>>> import numpy as np
>>> np.set_printoptions(precision=2, suppress=True, linewidth=140, sign=" ")
>>> def rd(a):
...     return np.round(a, 2) + 0
... 
>>> K = np.loadtxt("dump.csv", delimiter=",")
>>> K
array([[ 16.,   5.,   1.,   5.,   1.,   3.,   2.,   1.,   4.,   3.],
       [  4.,  23.,   2.,   1.,   4.,   5.,   4.,   3.,   1.,   4.],
       [  5.,   0.,  10.,   1.,   3.,   1.,   0.,   4.,   5.,   1.],
       [  1.,   2.,   0.,  21.,   0.,   0.,   1.,   2.,   4.,   0.],
       [  3.,   4.,   5.,   3.,   3.,   4.,   5.,   4.,   2.,   4.],
       [  1.,   3.,   4.,   2.,   5.,   5.,   2.,   4.,   5.,   5.],
       [  0.,   1.,   4.,   3.,   5.,   4.,   3.,   1.,   0.,   1.],
       [  1.,   1.,   1.,   3.,   0.,   5.,   4.,   1.,   0.,   2.],
       [  3.,   1.,   3.,   2.,   5.,   0.,   0.,   2.,  23.,   4.],
       [  4.,   3.,   1.,   0.,   1.,   1.,   3.,   5.,   3.,   8.]])
>>> vec = np.array([2, 2, 2, -1, -1, 0, -1, 1, 1, -2])
>>> rhs = K @ vec
>>> c, lr = np.zeros(10), 1 / np.linalg.norm(K, 2) ** 2
>>> for i in range(30):
...     c -= lr * K.T @ (K @ c - rhs)
...     if i % 10 == 0: print(i, round(np.linalg.norm(K @ c - rhs), 2))
... 
0 36.78
10 16.02
20 9.83
>>> rd(c)
array([ 2.02,  1.8 ,  1.63, -0.87,  0.09, -0.44, -0.76, -0.02,  0.73, -0.97])
>>> theta = np.radians(180)
>>> Rm = np.eye(10)
>>> Rm[0, 0] = Rm[9, 9] = np.cos(theta)
>>> Rm[0, 9], Rm[9, 0] = -np.sin(theta), np.sin(theta)
>>> rd(Rm)
array([[-1.,  0.,  0.,  0.,  0.,  0.,  0.,  0.,  0.,  0.],
       [ 0.,  1.,  0.,  0.,  0.,  0.,  0.,  0.,  0.,  0.],
       [ 0.,  0.,  1.,  0.,  0.,  0.,  0.,  0.,  0.,  0.],
       [ 0.,  0.,  0.,  1.,  0.,  0.,  0.,  0.,  0.,  0.],
       [ 0.,  0.,  0.,  0.,  1.,  0.,  0.,  0.,  0.,  0.],
       [ 0.,  0.,  0.,  0.,  0.,  1.,  0.,  0.,  0.,  0.],
       [ 0.,  0.,  0.,  0.,  0.,  0.,  1.,  0.,  0.,  0.],
       [ 0.,  0.,  0.,  0.,  0.,  0.,  0.,  1.,  0.,  0.],
       [ 0.,  0.,  0.,  0.,  0.,  0.,  0.,  0.,  1.,  0.],
       [ 0.,  0.,  0.,  0.,  0.,  0.,  0.,  0.,  0., -1.]])
>>> Y = K @ Rm.T
>>> rd(np.linalg.det(Rm)), np.trace(Rm)
(np.float64(1.0), np.float64(6.0))
>>> rd(np.linalg.svd(K, compute_uv=False)), rd(np.linalg.svd(Y, compute_uv=False))
(array([ 36.74,  23.34,  20.11,  13.86,  13.15,   8.48,   6.16,   3.18,   2.07,   0.35]), array([ 36.74,  23.34,  20.11,  13.86,  13.15,   8.48,   6.16,   3.18,   2.07,   0.35]))
>>> cov = K.T @ K
>>> np.linalg.matrix_rank(cov)
np.int64(10)
>>> cov
array([[ 334.,  205.,  107.,  130.,   80.,   99.,   82.,   93.,  189.,  132.],
       [ 205.,  595.,   94.,  116.,  137.,  173.,  146.,  125.,  106.,  169.],
       [ 107.,   94.,  173.,   61.,  110.,   85.,   62.,   99.,  158.,   87.],
       [ 130.,  116.,   61.,  503.,   56.,   70.,   75.,   84.,  172.,   59.],
       [  80.,  137.,  110.,   56.,  111.,   84.,   61.,   77.,  172.,   92.],
       [  99.,  173.,   85.,   70.,   84.,  118.,   91.,   72.,   58.,   93.],
       [  82.,  146.,   62.,   75.,   61.,   91.,   84.,   66.,   45.,   87.],
       [  93.,  125.,   99.,   84.,   77.,   72.,   66.,   93.,  124.,  106.],
       [ 189.,  106.,  158.,  172.,  172.,   58.,   45.,  124.,  625.,  170.],
       [ 132.,  169.,   87.,   59.,   92.,   93.,   87.,  106.,  170.,  152.]])
>>> np.trace(cov), (K ** 2).sum()
(np.float64(2788.0), np.float64(2788.0))
>>> W0 = np.load("mat.npy")
>>> W0
array([[ 3.3,  1. ,  2. ,  1. ,  0. ,  0. ,  1. ,  1. ,  1. ,  3. ,  2. ,  2. ,  1. ],
       [ 2. ,  3.3,  0. ,  3. ,  1. ,  3. ,  3. ,  0. ,  2. ,  2. ,  0. ,  2. ,  3. ],
       [ 3. ,  3. ,  0.3,  1. ,  1. ,  0. ,  0. ,  0. ,  2. ,  0. ,  2. ,  3. ,  2. ],
       [ 1. ,  2. ,  0. ,  1.3,  1. ,  0. ,  0. ,  3. ,  1. ,  2. ,  2. ,  1. ,  1. ],
       [ 1. ,  3. ,  1. ,  2. ,  1.3,  0. ,  0. ,  0. ,  3. ,  1. ,  0. ,  2. ,  3. ],
       [ 2. ,  2. ,  2. ,  3. ,  3. ,  3.3,  1. ,  2. ,  2. ,  2. ,  1. ,  3. ,  1. ],
       [ 0. ,  0. ,  3. ,  1. ,  1. ,  1. ,  0.3,  2. ,  2. ,  1. ,  0. ,  0. ,  0. ],
       [ 1. ,  0. ,  2. ,  3. ,  3. ,  0. ,  3. ,  0.3,  2. ,  3. ,  3. ,  0. ,  1. ],
       [ 1. ,  2. ,  2. ,  2. ,  3. ,  1. ,  2. ,  3. ,  1.3,  2. ,  1. ,  3. ,  2. ],
       [ 1. ,  2. ,  3. ,  2. ,  2. ,  3. ,  0. ,  1. ,  2. ,  2.3,  2. ,  3. ,  2. ],
       [ 2. ,  3. ,  3. ,  1. ,  2. ,  0. ,  3. ,  2. ,  2. ,  0. ,  2.3,  2. ,  3. ],
       [ 0. ,  0. ,  0. ,  3. ,  1. ,  2. ,  3. ,  1. ,  1. ,  0. ,  1. ,  1.3,  1. ],
       [ 3. ,  1. ,  2. ,  1. ,  0. ,  0. ,  1. ,  1. ,  1. ,  3. ,  2. ,  2. ,  1.3]])
>>> T = np.stack([W0, 3 * W0, W0[::-1]])
>>> rd(np.linalg.norm(T, axis=(1, 2)))
array([ 24.35,  73.05,  24.35])
>>> T.shape
(3, 13, 13)
>>> vec = np.array([2, -2, -1, 0, -1, -1, 2, -1, -2, 1, -1, 1, 1])
>>> rhs = W0 @ vec
>>> c, lr = np.zeros(13), 1 / np.linalg.norm(W0, 2) ** 2
>>> for i in range(30):
...     c -= lr * W0.T @ (W0 @ c - rhs)
...     if i % 10 == 0: print(i, round(np.linalg.norm(W0 @ c - rhs), 2))
... 
0 17.12
10 11.03
20 7.63
>>> rd(np.linalg.cond(W0))
np.float64(341.57)
>>> u = np.array([8, 5, 2])
>>> rd(np.polyval(u, W0[6]))
array([  2.  ,   2.  ,  89.  ,  15.  ,  15.  ,  15.  ,   4.22,  44.  ,  44.  ,  15.  ,   2.  ,   2.  ,   2.  ])
>>> rd(np.correlate(W0[6], W0[7], "full"))
array([  0.  ,   0.  ,   3.  ,   1.  ,  10.  ,  13.  ,  12.3 ,  10.9 ,  17.2 ,  13.2 ,  24.9 ,  28.09,  20.5 ,  16.6 ,  15.2 ,  12.9 ,
        13.6 ,  14.  ,   7.3 ,   4.  ,   2.  ,   1.  ,   0.  ,   0.  ,   0.  ])
>>> np.cross(W0[6, :3], W0[7, :3])
array([ 0.,  3.,  0.])
>>> vec = np.array([-8, 0, -7, -9, -2, 4, 0, 4, 1, -3])
>>> K @ np.eye(10)[2]
array([  1.,   2.,  10.,   0.,   5.,   4.,   4.,   1.,   3.,   1.])
>>> K @ vec
array([-171.,  -42., -103., -185.,  -70.,  -38.,  -48.,  -24.,  -54.,  -38.])
>>> K * vec
array([[-128.,    0.,   -7.,  -45.,   -2.,   12.,    0.,    4.,    4.,   -9.],
       [ -32.,    0.,  -14.,   -9.,   -8.,   20.,    0.,   12.,    1.,  -12.],
       [ -40.,    0.,  -70.,   -9.,   -6.,    4.,    0.,   16.,    5.,   -3.],
       [  -8.,    0.,   -0., -189.,   -0.,    0.,    0.,    8.,    4.,   -0.],
       [ -24.,    0.,  -35.,  -27.,   -6.,   16.,    0.,   16.,    2.,  -12.],
       [  -8.,    0.,  -28.,  -18.,  -10.,   20.,    0.,   16.,    5.,  -15.],
       [  -0.,    0.,  -28.,  -27.,  -10.,   16.,    0.,    4.,    0.,   -3.],
       [  -8.,    0.,   -7.,  -27.,   -0.,   20.,    0.,    4.,    0.,   -6.],
       [ -24.,    0.,  -21.,  -18.,  -10.,    0.,    0.,    8.,   23.,  -12.],
       [ -32.,    0.,   -7.,   -0.,   -2.,    4.,    0.,   20.,    3.,  -24.]])
>>> np.einsum("ij,j->i", K, vec)
array([-171.,  -42., -103., -185.,  -70.,  -38.,  -48.,  -24.,  -54.,  -38.])
>>> rng = np.random.default_rng(45)
>>> idx = rng.permutation(13)
>>> Y = W0[:, idx] * rng.choice([-1, 1], 13)
>>> Y
array([[ 3. ,  1. , -2. , -1. ,  2. ,  3.3,  2. ,  0. ,  0. ,  1. , -1. ,  1. ,  1. ],
       [ 2. ,  0. , -0. , -3. ,  2. ,  2. ,  0. ,  3. ,  1. ,  2. , -3.3,  3. ,  3. ],
       [ 0. ,  0. , -0.3, -0. ,  3. ,  3. ,  2. ,  0. ,  1. ,  2. , -3. ,  1. ,  2. ],
       [ 2. ,  3. , -0. , -0. ,  1. ,  1. ,  2. ,  0. ,  1. ,  1. , -2. ,  1.3,  1. ],
       [ 1. ,  0. , -1. , -0. ,  2. ,  1. ,  0. ,  0. ,  1.3,  3. , -3. ,  2. ,  3. ],
       [ 2. ,  2. , -2. , -1. ,  3. ,  2. ,  1. ,  3.3,  3. ,  2. , -2. ,  3. ,  1. ],
       [ 1. ,  2. , -3. , -0.3,  0. ,  0. ,  0. ,  1. ,  1. ,  2. , -0. ,  1. ,  0. ],
       [ 3. ,  0.3, -2. , -3. ,  0. ,  1. ,  3. ,  0. ,  3. ,  2. , -0. ,  3. ,  1. ],
       [ 2. ,  3. , -2. , -2. ,  3. ,  1. ,  1. ,  1. ,  3. ,  1.3, -2. ,  2. ,  2. ],
       [ 2.3,  1. , -3. , -0. ,  3. ,  1. ,  2. ,  3. ,  2. ,  2. , -2. ,  2. ,  2. ],
       [ 0. ,  2. , -3. , -3. ,  2. ,  2. ,  2.3,  0. ,  2. ,  2. , -3. ,  1. ,  3. ],
       [ 0. ,  1. , -0. , -3. ,  1.3,  0. ,  1. ,  2. ,  1. ,  1. , -0. ,  3. ,  1. ],
       [ 3. ,  1. , -2. , -1. ,  2. ,  3. ,  2. ,  0. ,  0. ,  1. , -1. ,  1. ,  1.3]])
>>> U, _, VT = np.linalg.svd(W0.T @ Y)
>>> idx
array([  9,   7,   2,   6,  11,   0,  10,   5,   4,   8,   1,   3,  12])
>>> F = np.array([[-1, -5, 4, 1, -1, 4, -2, 4, 2, -1, 3, -4, 4, 4, -2],
...     [2, 4, 0, 3, -2, -5, 5, 2, -1, 2, -5, 5, 3, -4, -5],
...     [2, 0, -1, -5, -5, -5, 5, -4, -1, -3, 4, 3, 2, 2, 0],
...     [-5, -2, -1, 1, -5, 4, 1, 5, -3, -2, -1, 1, -2, 1, -4],
...     [-3, 1, -1, -3, -4, 4, -3, -4, -1, -4, -4, 1, -2, 0, -1],
...     [-4, 2, -5, 4, -4, 1, -3, 4, 2, -5, 2, 3, 5, 2, -3],
...     [3, -1, 1, 4, 1, -3, -3, 4, 0, 1, -3, 5, -3, 0, -3],
...     [0, 1, 4, 1, -4, -3, 2, -3, -1, 2, 0, -2, -3, -3, -1],
...     [1, -5, 5, 5, 1, 0, -2, 1, -1, 2, -3, 5, 0, 1, 1]]) * (rng.random((9, 15)) < 0.3)
>>> F
array([[ 0,  0,  0,  0,  0,  4, -2,  4,  0, -1,  0,  0,  0,  4, -2],
       [ 2,  0,  0,  0,  0,  0,  0,  0, -1,  0, -5,  5,  0,  0,  0],
       [ 2,  0,  0,  0,  0,  0,  0,  0,  0,  0,  0,  0,  0,  0,  0],
       [-5,  0,  0,  1,  0,  0,  1,  0,  0,  0,  0,  1, -2,  1, -4],
       [ 0,  0, -1,  0,  0,  0,  0,  0, -1,  0,  0,  0,  0,  0, -1],
       [ 0,  0, -5,  4,  0,  1,  0,  4,  0,  0,  0,  0,  5,  0,  0],
       [ 3, -1,  0,  0,  0, -3, -3,  0,  0,  1, -3,  5,  0,  0,  0],
       [ 0,  1,  0,  0,  0, -3,  0, -3, -1,  0,  0,  0, -3,  0,  0],
       [ 0, -5,  0,  0,  0,  0,  0,  0,  0,  0,  0,  0,  0,  0,  0]])
>>> np.unravel_index(np.abs(F).argmax(), F.shape)
(np.int64(1), np.int64(10))
>>> np.diff(F, axis=0)
array([[ 2,  0,  0,  0,  0, -4,  2, -4, -1,  1, -5,  5,  0, -4,  2],
       [ 0,  0,  0,  0,  0,  0,  0,  0,  1,  0,  5, -5,  0,  0,  0],
       [-7,  0,  0,  1,  0,  0,  1,  0,  0,  0,  0,  1, -2,  1, -4],
       [ 5,  0, -1, -1,  0,  0, -1,  0, -1,  0,  0, -1,  2, -1,  3],
       [ 0,  0, -4,  4,  0,  1,  0,  4,  1,  0,  0,  0,  5,  0,  1],
       [ 3, -1,  5, -4,  0, -4, -3, -4,  0,  1, -3,  5, -5,  0,  0],
       [-3,  2,  0,  0,  0,  0,  3, -3, -1, -1,  3, -5, -3,  0,  0],
       [ 0, -6,  0,  0,  0,  3,  0,  3,  1,  0,  0,  0,  3,  0,  0]])
>>> F.sum(axis=1)
array([ 7,  1,  2, -7, -3,  9, -1, -9, -5])
>>> F - F[0]
array([[ 0,  0,  0,  0,  0,  0,  0,  0,  0,  0,  0,  0,  0,  0,  0],
       [ 2,  0,  0,  0,  0, -4,  2, -4, -1,  1, -5,  5,  0, -4,  2],
       [ 2,  0,  0,  0,  0, -4,  2, -4,  0,  1,  0,  0,  0, -4,  2],
       [-5,  0,  0,  1,  0, -4,  3, -4,  0,  1,  0,  1, -2, -3, -2],
       [ 0,  0, -1,  0,  0, -4,  2, -4, -1,  1,  0,  0,  0, -4,  1],
       [ 0,  0, -5,  4,  0, -3,  2,  0,  0,  1,  0,  0,  5, -4,  2],
       [ 3, -1,  0,  0,  0, -7, -1, -4,  0,  2, -3,  5,  0, -4,  2],
       [ 0,  1,  0,  0,  0, -7,  2, -7, -1,  1,  0,  0, -3, -4,  2],
       [ 0, -5,  0,  0,  0, -4,  2, -4,  0,  1,  0,  0,  0, -4,  2]])
>>> rd(F.mean(axis=0))
array([ 0.22, -0.56, -0.67,  0.56,  0.  , -0.11, -0.44,  0.56, -0.33,  0.  , -0.89,  1.22,  0.  ,  0.56, -0.78])
>>> np.linalg.rank(F)
Traceback (most recent call last):
  File "<python-input-54>", line 1, in <module>
    np.linalg.rank(F)
    ^^^^^^^^^^^^^^
AttributeError: module 'numpy.linalg' has no attribute 'rank'
>>> np.zeros(9, 15)
Traceback (most recent call last):
  File "<python-input-55>", line 1, in <module>
    np.zeros(9, 15)
    ~~~~~~~~^^^^^^^
TypeError: Cannot interpret '15' as a data type
>>> np.linalg.matrix_rank(F)
np.int64(9)
